$ python3 -q
>>> import numpy as np
>>> np.set_printoptions(precision=2, suppress=True, linewidth=100, floatmode="fixed")
>>> tidy = lambda a: np.round(a, 2) + 0
>>> A = 2 * np.eye(7) + np.eye(7, k=1)
>>> A
array([[2.00, 1.00, 0.00, 0.00, 0.00, 0.00, 0.00],
       [0.00, 2.00, 1.00, 0.00, 0.00, 0.00, 0.00],
       [0.00, 0.00, 2.00, 1.00, 0.00, 0.00, 0.00],
       [0.00, 0.00, 0.00, 2.00, 1.00, 0.00, 0.00],
       [0.00, 0.00, 0.00, 0.00, 2.00, 1.00, 0.00],
       [0.00, 0.00, 0.00, 0.00, 0.00, 2.00, 1.00],
       [0.00, 0.00, 0.00, 0.00, 0.00, 0.00, 2.00]])
>>> other = np.linalg.inv(A)
>>> tidy(np.linalg.det(A) * other)
array([[ 64.00, -32.00,  16.00,  -8.00,   4.00,  -2.00,   1.00],
       [  0.00,  64.00, -32.00,  16.00,  -8.00,   4.00,  -2.00],
       [  0.00,   0.00,  64.00, -32.00,  16.00,  -8.00,   4.00],
       [  0.00,   0.00,   0.00,  64.00, -32.00,  16.00,  -8.00],
       [  0.00,   0.00,   0.00,   0.00,  64.00, -32.00,  16.00],
       [  0.00,   0.00,   0.00,   0.00,   0.00,  64.00, -32.00],
       [  0.00,   0.00,   0.00,   0.00,   0.00,   0.00,  64.00]])
>>> tidy(np.linalg.det(A) * np.linalg.det(other))
np.float64(1.0)
>>> tidy(other)
array([[ 0.50, -0.25,  0.12, -0.06,  0.03, -0.02,  0.01],
       [ 0.00,  0.50, -0.25,  0.12, -0.06,  0.03, -0.02],
       [ 0.00,  0.00,  0.50, -0.25,  0.12, -0.06,  0.03],
       [ 0.00,  0.00,  0.00,  0.50, -0.25,  0.12, -0.06],
       [ 0.00,  0.00,  0.00,  0.00,  0.50, -0.25,  0.12],
       [ 0.00,  0.00,  0.00,  0.00,  0.00,  0.50, -0.25],
       [ 0.00,  0.00,  0.00,  0.00,  0.00,  0.00,  0.50]])
>>> tidy(np.linalg.cond(A))
np.float64(2.64)
>>> tidy(np.linalg.inv(other))
array([[2.00, 1.00, 0.00, 0.00, 0.00, 0.00, 0.00],
       [0.00, 2.00, 1.00, 0.00, 0.00, 0.00, 0.00],
       [0.00, 0.00, 2.00, 1.00, 0.00, 0.00, 0.00],
       [0.00, 0.00, 0.00, 2.00, 1.00, 0.00, 0.00],
       [0.00, 0.00, 0.00, 0.00, 2.00, 1.00, 0.00],
       [0.00, 0.00, 0.00, 0.00, 0.00, 2.00, 1.00],
       [0.00, 0.00, 0.00, 0.00, 0.00, 0.00, 2.00]])
>>> np.allclose(other, A.T)
False
>>> np.prod(np.diag(A)), tidy(np.linalg.det(A))
(np.float64(128.0), np.float64(128.0))
>>> np.linalg.matrix_rank(A - A[0, 0] * np.eye(7))
np.int64(6)
>>> [int(np.linalg.matrix_rank(np.linalg.matrix_power(A, p))) for p in range(1, 8)]
[7, 7, 7, 7, 7, 7, 7]
>>> E = np.loadtxt("x.csv", delimiter=",")
>>> E
array([[2.00, 1.00, 0.00, 0.00, 0.00, 0.00, 0.00, 0.00, 0.00],
       [0.00, 2.00, 1.00, 0.00, 0.00, 0.00, 0.00, 0.00, 0.00],
       [0.00, 0.00, 2.00, 1.00, 0.00, 0.00, 0.00, 0.00, 0.00],
       [0.00, 0.00, 0.00, 2.00, 1.00, 0.00, 0.00, 0.00, 0.00],
       [0.00, 0.00, 0.00, 0.00, 2.00, 1.00, 0.00, 0.00, 0.00],
       [0.00, 0.00, 0.00, 0.00, 0.00, 2.00, 1.00, 0.00, 0.00],
       [0.00, 0.00, 0.00, 0.00, 0.00, 0.00, 2.00, 1.00, 0.00],
       [0.00, 0.00, 0.00, 0.00, 0.00, 0.00, 0.00, 2.00, 1.00],
       [0.00, 0.00, 0.00, 0.00, 0.00, 0.00, 0.00, 0.00, 2.00]])
>>> # triangular, det is the product of the diagonal
>>> rng = np.random.default_rng(873206)
>>> lab = rng.permutation(9)
>>> other = E[:, lab] * rng.choice([-1, 1], 9)
>>> other
array([[ 0.00, -1.00, -2.00,  0.00, -0.00, -0.00, -0.00, -0.00,  0.00],
       [ 0.00, -2.00, -0.00,  0.00, -1.00, -0.00, -0.00, -0.00,  0.00],
       [ 0.00, -0.00, -0.00,  0.00, -2.00, -0.00, -0.00, -0.00,  1.00],
       [ 0.00, -0.00, -0.00,  0.00, -0.00, -0.00, -1.00, -0.00,  2.00],
       [ 0.00, -0.00, -0.00,  0.00, -0.00, -0.00, -2.00, -1.00,  0.00],
       [ 0.00, -0.00, -0.00,  0.00, -0.00, -1.00, -0.00, -2.00,  0.00],
       [ 0.00, -0.00, -0.00,  1.00, -0.00, -2.00, -0.00, -0.00,  0.00],
       [ 1.00, -0.00, -0.00,  2.00, -0.00, -0.00, -0.00, -0.00,  0.00],
       [ 2.00, -0.00, -0.00,  0.00, -0.00, -0.00, -0.00, -0.00,  0.00]])
>>> U, _, Vt = np.linalg.svd(E.T @ other)
>>> tidy(U @ Vt)
array([[ 0.00,  0.00, -1.00,  0.00,  0.00,  0.00,  0.00,  0.00,  0.00],
       [ 0.00, -1.00,  0.00,  0.00,  0.00,  0.00,  0.00,  0.00,  0.00],
       [ 0.00,  0.00,  0.00,  0.00, -1.00,  0.00,  0.00,  0.00,  0.00],
       [ 0.00,  0.00,  0.00,  0.00,  0.00,  0.00,  0.00,  0.00,  1.00],
       [ 0.00,  0.00,  0.00,  0.00,  0.00,  0.00, -1.00,  0.00,  0.00],
       [ 0.00,  0.00,  0.00,  0.00,  0.00,  0.00,  0.00, -1.00,  0.00],
       [ 0.00,  0.00,  0.00,  0.00,  0.00, -1.00,  0.00,  0.00,  0.00],
       [ 0.00,  0.00,  0.00,  1.00,  0.00,  0.00,  0.00,  0.00,  0.00],
       [ 1.00,  0.00,  0.00,  0.00,  0.00,  0.00,  0.00,  0.00,  0.00]])
>>> [int(np.linalg.matrix_rank(np.linalg.matrix_power(E, p))) for p in range(1, 10)]
[9, 9, 9, 9, 9, 9, 9, 9, 9]
>>> tidy(np.sort(np.linalg.eigvals(E)))
array([2.00, 2.00, 2.00, 2.00, 2.00, 2.00, 2.00, 2.00, 2.00])
>>> T = np.stack([E, -2 * E, E[::-1]])
>>> T.sum(axis=0)
array([[-2.00, -1.00,  0.00,  0.00,  0.00,  0.00,  0.00,  0.00,  2.00],
       [ 0.00, -2.00, -1.00,  0.00,  0.00,  0.00,  0.00,  2.00,  1.00],
       [ 0.00,  0.00, -2.00, -1.00,  0.00,  0.00,  2.00,  1.00,  0.00],
       [ 0.00,  0.00,  0.00, -2.00, -1.00,  2.00,  1.00,  0.00,  0.00],
       [ 0.00,  0.00,  0.00,  0.00,  0.00,  0.00,  0.00,  0.00,  0.00],
       [ 0.00,  0.00,  0.00,  2.00,  1.00, -2.00, -1.00,  0.00,  0.00],
       [ 0.00,  0.00,  2.00,  1.00,  0.00,  0.00, -2.00, -1.00,  0.00],
       [ 0.00,  2.00,  1.00,  0.00,  0.00,  0.00,  0.00, -2.00, -1.00],
       [ 2.00,  1.00,  0.00,  0.00,  0.00,  0.00,  0.00,  0.00, -2.00]])
>>> np.einsum("bij,cij->bc", T, T)
array([[ 44.00, -88.00,   5.00],
       [-88.00, 176.00, -10.00],
       [  5.00, -10.00,  44.00]])
>>> tidy(np.linalg.det(T))
array([    512.00, -262144.00,     512.00])
>>> lab = rng.permutation(9)
>>> lab
array([3, 0, 4, 2, 5, 1, 8, 6, 7])
>>> other = E[lab][:, lab]
>>> np.allclose(other, E)
False
>>> tidy(np.linalg.det(other)), tidy(np.linalg.det(E[lab]))
(np.float64(512.0), np.float64(-512.0))
>>> tidy(np.linalg.det(E))
np.float64(512.0)
>>> E @ E
array([[4.00, 4.00, 1.00, 0.00, 0.00, 0.00, 0.00, 0.00, 0.00],
       [0.00, 4.00, 4.00, 1.00, 0.00, 0.00, 0.00, 0.00, 0.00],
       [0.00, 0.00, 4.00, 4.00, 1.00, 0.00, 0.00, 0.00, 0.00],
       [0.00, 0.00, 0.00, 4.00, 4.00, 1.00, 0.00, 0.00, 0.00],
       [0.00, 0.00, 0.00, 0.00, 4.00, 4.00, 1.00, 0.00, 0.00],
       [0.00, 0.00, 0.00, 0.00, 0.00, 4.00, 4.00, 1.00, 0.00],
       [0.00, 0.00, 0.00, 0.00, 0.00, 0.00, 4.00, 4.00, 1.00],
       [0.00, 0.00, 0.00, 0.00, 0.00, 0.00, 0.00, 4.00, 4.00],
       [0.00, 0.00, 0.00, 0.00, 0.00, 0.00, 0.00, 0.00, 4.00]])
>>> tidy(np.linalg.matrix_power(E, 4))
array([[16.00, 32.00, 24.00,  8.00,  1.00,  0.00,  0.00,  0.00,  0.00],
       [ 0.00, 16.00, 32.00, 24.00,  8.00,  1.00,  0.00,  0.00,  0.00],
       [ 0.00,  0.00, 16.00, 32.00, 24.00,  8.00,  1.00,  0.00,  0.00],
       [ 0.00,  0.00,  0.00, 16.00, 32.00, 24.00,  8.00,  1.00,  0.00],
       [ 0.00,  0.00,  0.00,  0.00, 16.00, 32.00, 24.00,  8.00,  1.00],
       [ 0.00,  0.00,  0.00,  0.00,  0.00, 16.00, 32.00, 24.00,  8.00],
       [ 0.00,  0.00,  0.00,  0.00,  0.00,  0.00, 16.00, 32.00, 24.00],
       [ 0.00,  0.00,  0.00,  0.00,  0.00,  0.00,  0.00, 16.00, 32.00],
       [ 0.00,  0.00,  0.00,  0.00,  0.00,  0.00,  0.00,  0.00, 16.00]])
>>> np.trace(E)
np.float64(18.0)
>>> np.linalg.determinant(E)
Traceback (most recent call last):
  File "<python-input-39>", line 1, in <module>
    np.linalg.determinant(E)
    ^^^^^^^^^^^^^^^^^^^^^
AttributeError: module 'numpy.linalg' has no attribute 'determinant'
>>> tidy(np.sort(np.abs(np.linalg.eigvals(E))))
array([2.00, 2.00, 2.00, 2.00, 2.00, 2.00, 2.00, 2.00, 2.00])
>>> E.inv()
Traceback (most recent call last):
  File "<python-input-41>", line 1, in <module>
    E.inv()
    ^^^^^
AttributeError: 'numpy.ndarray' object has no attribute 'inv'
>>> (E - E.T) / 2
array([[ 0.00,  0.50,  0.00,  0.00,  0.00,  0.00,  0.00,  0.00,  0.00],
       [-0.50,  0.00,  0.50,  0.00,  0.00,  0.00,  0.00,  0.00,  0.00],
       [ 0.00, -0.50,  0.00,  0.50,  0.00,  0.00,  0.00,  0.00,  0.00],
       [ 0.00,  0.00, -0.50,  0.00,  0.50,  0.00,  0.00,  0.00,  0.00],
       [ 0.00,  0.00,  0.00, -0.50,  0.00,  0.50,  0.00,  0.00,  0.00],
       [ 0.00,  0.00,  0.00,  0.00, -0.50,  0.00,  0.50,  0.00,  0.00],
       [ 0.00,  0.00,  0.00,  0.00,  0.00, -0.50,  0.00,  0.50,  0.00],
       [ 0.00,  0.00,  0.00,  0.00,  0.00,  0.00, -0.50,  0.00,  0.50],
       [ 0.00,  0.00,  0.00,  0.00,  0.00,  0.00,  0.00, -0.50,  0.00]])
>>> (E + E.T) / 2
array([[2.00, 0.50, 0.00, 0.00, 0.00, 0.00, 0.00, 0.00, 0.00],
       [0.50, 2.00, 0.50, 0.00, 0.00, 0.00, 0.00, 0.00, 0.00],
       [0.00, 0.50, 2.00, 0.50, 0.00, 0.00, 0.00, 0.00, 0.00],
       [0.00, 0.00, 0.50, 2.00, 0.50, 0.00, 0.00, 0.00, 0.00],
       [0.00, 0.00, 0.00, 0.50, 2.00, 0.50, 0.00, 0.00, 0.00],
       [0.00, 0.00, 0.00, 0.00, 0.50, 2.00, 0.50, 0.00, 0.00],
       [0.00, 0.00, 0.00, 0.00, 0.00, 0.50, 2.00, 0.50, 0.00],
       [0.00, 0.00, 0.00, 0.00, 0.00, 0.00, 0.50, 2.00, 0.50],
       [0.00, 0.00, 0.00, 0.00, 0.00, 0.00, 0.00, 0.50, 2.00]])
>>> W0 = np.load("arr.npy")
>>> W0
array([[0, 0, 0, 0, 0],
       [0, 0, 1, 0, 0],
       [0, 1, 0, 0, 0],
       [0, 0, 0, 0, 0],
       [0, 0, 0, 0, 0]])
>>> # column 3 repeats column 0
>>> def softmax(z):
...     e = np.exp(z - z.max(axis=-1, keepdims=True))
...     return e / e.sum(axis=-1, keepdims=True)
... 
>>> softmax(W0[3] + -3)
array([0.20, 0.20, 0.20, 0.20, 0.20])
>>> tidy(softmax(W0).sum(axis=1))
array([1.00, 1.00, 1.00, 1.00, 1.00])
>>> att = W0 @ W0.T / np.sqrt(5)
>>> tidy(softmax(att))
array([[0.20, 0.20, 0.20, 0.20, 0.20],
       [0.18, 0.28, 0.18, 0.18, 0.18],
       [0.18, 0.18, 0.28, 0.18, 0.18],
       [0.20, 0.20, 0.20, 0.20, 0.20],
       [0.20, 0.20, 0.20, 0.20, 0.20]])
>>> tidy(softmax(att + np.triu(np.full(att.shape, -np.inf), 1)))
array([[1.00, 0.00, 0.00, 0.00, 0.00],
       [0.39, 0.61, 0.00, 0.00, 0.00],
       [0.28, 0.28, 0.44, 0.00, 0.00],
       [0.25, 0.25, 0.25, 0.25, 0.00],
       [0.20, 0.20, 0.20, 0.20, 0.20]])
>>> softmax(att)[3] @ W0
array([0.00, 0.20, 0.20, 0.00, 0.00])
>>> vals, evecs = np.linalg.eigh(W0)
>>> tidy(np.linalg.svd(W0, compute_uv=False))
array([1.00, 1.00, 0.00, 0.00, 0.00])
>>> tidy(np.linalg.eigvalsh(W0 @ W0))
array([0.00, 0.00, 0.00, 1.00, 1.00])
>>> np.unique(vals.round(6) + 0, return_counts=True)[1]
array([1, 3, 1])
>>> tidy(evecs @ np.diag(vals) @ evecs.T)
array([[0.00, 0.00, 0.00, 0.00, 0.00],
       [0.00, 0.00, 1.00, 0.00, 0.00],
       [0.00, 1.00, 0.00, 0.00, 0.00],
       [0.00, 0.00, 0.00, 0.00, 0.00],
       [0.00, 0.00, 0.00, 0.00, 0.00]])
>>> tidy(np.abs(evecs[:, -1]))
array([0.00, 0.71, 0.71, 0.00, 0.00])
>>> tidy(evecs.T @ W0 @ evecs)
array([[-1.00,  0.00,  0.00,  0.00,  0.00],
       [ 0.00,  0.00,  0.00,  0.00,  0.00],
       [ 0.00,  0.00,  0.00,  0.00,  0.00],
       [ 0.00,  0.00,  0.00,  0.00,  0.00],
       [ 0.00,  0.00,  0.00,  0.00,  1.00]])
>>> tidy(np.linalg.eigvalsh(W0 + -1 * np.eye(5)))
array([-2.00, -1.00, -1.00, -1.00,  0.00])
>>> tidy(evecs.T @ evecs)
array([[1.00, 0.00, 0.00, 0.00, 0.00],
       [0.00, 1.00, 0.00, 0.00, 0.00],
       [0.00, 0.00, 1.00, 0.00, 0.00],
       [0.00, 0.00, 0.00, 1.00, 0.00],
       [0.00, 0.00, 0.00, 0.00, 1.00]])
>>> (vals > 1e-8).sum(), (vals < -1e-8).sum()
(np.int64(1), np.int64(1))
>>> tidy(np.trace(np.linalg.pinv(W0) @ W0))
np.float64(2.0)
>>> P = np.triu(np.array([[-1, 1, 2, -1, 0],
...     [2, -1, 2, 0, -2],
...     [-2, 0, -1, 2, -1],
...     [1, -2, 1, 1, 0],
...     [-2, -1, -1, 2, -1]]), 1) + np.eye(5)
>>> other = P @ W0 @ np.linalg.inv(P)
>>> np.linalg.matrix_rank(other)
np.int64(2)
>>> W0[1] @ W0[3]
np.int64(0)
>>> tidy(np.linalg.norm(W0, 1)), tidy(np.linalg.norm(W0, np.inf))
(np.float64(1.0), np.float64(1.0))
>>> tidy(np.linalg.norm(W0, axis=0))
array([0.00, 1.00, 1.00, 0.00, 0.00])
>>> F = np.loadtxt("block9.csv", delimiter=",")
>>> F
array([[ 2.00,  0.00, -2.00],
       [ 2.00,  1.00,  2.00],
       [-1.00,  2.00, -1.00]])
>>> lab = rng.permutation(3)
>>> lab
array([1, 0, 2])
>>> other = F[lab][:, lab]
>>> np.trace(other)
np.float64(2.0)
>>> other
array([[ 1.00,  2.00,  2.00],
       [ 0.00,  2.00, -2.00],
       [ 2.00, -1.00, -1.00]])
>>> np.allclose(other, F)
False
>>> tidy(np.linalg.det(other)), tidy(np.linalg.det(F[lab]))
(np.float64(-20.0), np.float64(20.0))
>>> lab = rng.permutation(3)
>>> other = F[:, lab] * rng.choice([-1, 1], 3)
>>> other
array([[-2.00, -2.00,  0.00],
       [ 2.00, -2.00,  1.00],
       [-1.00,  1.00,  2.00]])
>>> U, _, Vt = np.linalg.svd(F.T @ other)
>>> lab
array([2, 0, 1])
>>> tidy(U @ Vt)
array([[ 0.00, -1.00,  0.00],
       [ 0.00,  0.00,  1.00],
       [ 1.00,  0.00,  0.00]])
>>> tidy(np.linalg.lstsq(F, other)[0])
array([[ 0.00, -1.00,  0.00],
       [ 0.00,  0.00,  1.00],
       [ 1.00,  0.00,  0.00]])
>>> T = np.stack([F, 3 * F, F[::-1]])
>>> np.linalg.matrix_rank(T)
array([3, 3, 3])
>>> np.einsum("bij,cij->bc", T, T)
array([[ 23.00,  69.00,   9.00],
       [ 69.00, 207.00,  27.00],
       [  9.00,  27.00,  23.00]])
>>> tidy(np.linalg.det(T))
array([ -20.00, -540.00,   20.00])
>>> np.linalg.matrix_rank(T.reshape(3, -1))
np.int64(2)
>>> J = np.array([[-0.36, -0.45, -0.72],
...     [-0.12, -0.15, -0.24],
...     [0.12, 0.15, 0.24],
...     [-0.36, -0.45, -0.72],
...     [-0.28, -0.35, -0.56]])
>>> vals, evecs = np.linalg.eigh(W0)
>>> x0 = np.array([2, -3, -2, -2, 3])
>>> np.abs(W0).sum(axis=1).max(), np.abs(vals).max()
(np.int64(1), np.float64(1.0))
>>> x0 @ W0 @ x0 / (x0 @ x0), vals[0], vals[-1]
(np.float64(0.4), np.float64(-1.0), np.float64(1.0))
>>> tidy(evecs * np.abs(vals) @ evecs.T)
array([[0.00, 0.00, 0.00, 0.00, 0.00],
       [0.00, 1.00, 0.00, 0.00, 0.00],
       [0.00, 0.00, 1.00, 0.00, 0.00],
       [0.00, 0.00, 0.00, 0.00, 0.00],
       [0.00, 0.00, 0.00, 0.00, 0.00]])
